>>> import numpy as np
>>> np.set_printoptions(precision=3, suppress=True, linewidth=200)
>>> W2 = 10 * np.array([[-0.7, 1.0, 0.8], [-1.0, -1.5, 0.0], [-0.7, 0.1, 0.7]])
>>> rng = np.random.default_rng(51175)
>>> lab = rng.integers(0, 3, 23)
>>> m1 = W2[lab] + rng.normal(size=(23, 3))
>>> m1
array([[ -9.001,  10.924,   6.872],
       [-10.367, -13.745,  -1.254],
       [ -5.698,   0.062,   7.162],
       [ -7.228,   1.681,   7.859],
       [-10.133, -15.2  ,   0.265],
       [ -7.379,  11.164,   7.437],
       [ -7.833,   2.714,   6.724],
       [ -6.602,   0.266,   5.883],
       [ -6.237,   0.948,   7.326],
       [ -8.019,   1.31 ,   7.481],
       [ -6.98 ,   0.998,   6.357],
       [ -6.572,   9.692,   9.924],
       [-10.236, -15.435,   0.188],
       [ -8.816,   1.074,   5.043],
       [ -5.739,   1.597,   5.496],
       [-10.84 , -16.523,  -1.118],
       [ -6.298,   0.865,   8.07 ],
       [ -6.575,   0.613,   6.316],
       [ -8.961, -15.121,   0.452],
       [ -7.949,  -0.527,   6.952],
       [ -9.63 , -14.389,   0.625],
       [ -9.036,   3.047,   5.508],
       [ -7.416,  10.76 ,   8.508]])
>>> D = np.linalg.norm(m1[:, None] - m1[None], axis=-1)
>>> np.linalg.matrix_rank(D ** 2)
np.int64(5)
>>> np.unravel_index(D.round(6).argmax(), D.shape)
(np.int64(5), np.int64(15))
>>> D.mean(axis=1).argmax()
np.int64(15)
>>> Ac = (m1 - m1.mean(axis=0)) / m1.std(axis=0)
>>> Ac.std(axis=0)
array([1., 1., 1.])
>>> coef = np.linalg.lstsq(np.delete(Ac, 1, axis=1), Ac[:, 1])[0]
>>> np.abs(coef).argmax()
np.int64(1)
>>> coef
array([-0.248,  1.126])
>>> C2 = m1.T @ m1
>>> (m1 @ m1.T).shape
(23, 23)
>>> np.round(np.trace(C2), 3), np.round((m1 ** 2).sum(), 3)
(np.float64(4227.104), np.float64(4227.104))
>>> C2
array([[1519.092,  473.154, -847.163],
       [ 473.154, 1848.852,  453.47 ],
       [-847.163,  453.47 ,  859.161]])
>>> np.linalg.svd(m1, compute_uv=False) ** 2
array([2215.743, 1961.226,   50.135])
>>> q, _ = np.linalg.qr(np.array([[0.6, 0.4, -0.9, -0.7, 0.1],
...     [-0.9, -0.8, 2.1, -0.4, -0.6],
...     [-0.4, 0.5, -2.6, 0.2, 1.3],
...     [1.0, -1.0, 0.7, 0.0, -0.1],
...     [-0.2, -0.8, 0.1, -0.1, 0.8]]))
>>> M = q[:, :5]
>>> M
array([[-0.39 ,  0.256, -0.03 ,  0.884,  0.018],
       [ 0.585, -0.507,  0.227,  0.421, -0.416],
       [ 0.26 ,  0.297, -0.812,  0.01 , -0.429],
       [-0.65 , -0.589, -0.202, -0.114, -0.42 ],
       [ 0.13 , -0.492, -0.497,  0.17 ,  0.682]])
>>> # orthonormal columns
>>> x = np.array([8, -4, -3, -5, 4])
>>> np.abs(np.linalg.eigvals(M))
array([1., 1., 1., 1., 1.])
>>> np.sort(np.abs(np.degrees(np.angle(np.linalg.eigvals(M)))))
array([  0.   ,  94.054,  94.054, 178.14 , 178.14 ])
>>> round(np.linalg.norm(x), 3), round(np.linalg.norm(M @ x), 3)
(np.float64(11.402), np.float64(11.402))
>>> np.linalg.inv(M)
array([[-0.39 ,  0.585,  0.26 , -0.65 ,  0.13 ],
       [ 0.256, -0.507,  0.297, -0.589, -0.492],
       [-0.03 ,  0.227, -0.812, -0.202, -0.497],
       [ 0.884,  0.421,  0.01 , -0.114,  0.17 ],
       [ 0.018, -0.416, -0.429, -0.42 ,  0.682]])
>>> data = np.load("x.npy")
>>> data
array([[6., 0., 0., 5., 0., 0., 0., 0.],
       [0., 6., 5., 0., 5., 5., 5., 5.],
       [0., 5., 6., 0., 5., 5., 5., 5.],
       [5., 0., 0., 6., 0., 0., 0., 0.],
       [0., 5., 5., 0., 6., 5., 5., 5.],
       [0., 5., 5., 0., 5., 6., 5., 5.],
       [0., 5., 5., 0., 5., 5., 6., 5.],
       [0., 5., 5., 0., 5., 5., 5., 6.]])
>>> x = np.array([1, 0, -1, 1, -2, 3, -1, -3])
>>> np.linalg.norm(data @ x) <= np.linalg.norm(data, 2) * np.linalg.norm(x) + 1e-9
np.True_
>>> (data @ x).argmax()
np.int64(0)
>>> low = np.linalg.cholesky(data)
>>> np.linalg.eigvalsh(data).min() > 0
np.True_
>>> low @ low.T
array([[6., 0., 0., 5., 0., 0., 0., 0.],
       [0., 6., 5., 0., 5., 5., 5., 5.],
       [0., 5., 6., 0., 5., 5., 5., 5.],
       [5., 0., 0., 6., 0., 0., 0., 0.],
       [0., 5., 5., 0., 6., 5., 5., 5.],
       [0., 5., 5., 0., 5., 6., 5., 5.],
       [0., 5., 5., 0., 5., 5., 6., 5.],
       [0., 5., 5., 0., 5., 5., 5., 6.]])
>>> low
array([[2.449, 0.   , 0.   , 0.   , 0.   , 0.   , 0.   , 0.   ],
       [0.   , 2.449, 0.   , 0.   , 0.   , 0.   , 0.   , 0.   ],
       [0.   , 2.041, 1.354, 0.   , 0.   , 0.   , 0.   , 0.   ],
       [2.041, 0.   , 0.   , 1.354, 0.   , 0.   , 0.   , 0.   ],
       [0.   , 2.041, 0.615, 0.   , 1.206, 0.   , 0.   , 0.   ],
       [0.   , 2.041, 0.615, 0.   , 0.377, 1.146, 0.   , 0.   ],
       [0.   , 2.041, 0.615, 0.   , 0.377, 0.273, 1.113, 0.   ],
       [0.   , 2.041, 0.615, 0.   , 0.377, 0.273, 0.214, 1.092]])
>>> np.prod(np.diag(low)) ** 2, np.round(np.linalg.det(data), 3)
(np.float64(341.0), np.float64(341.0))
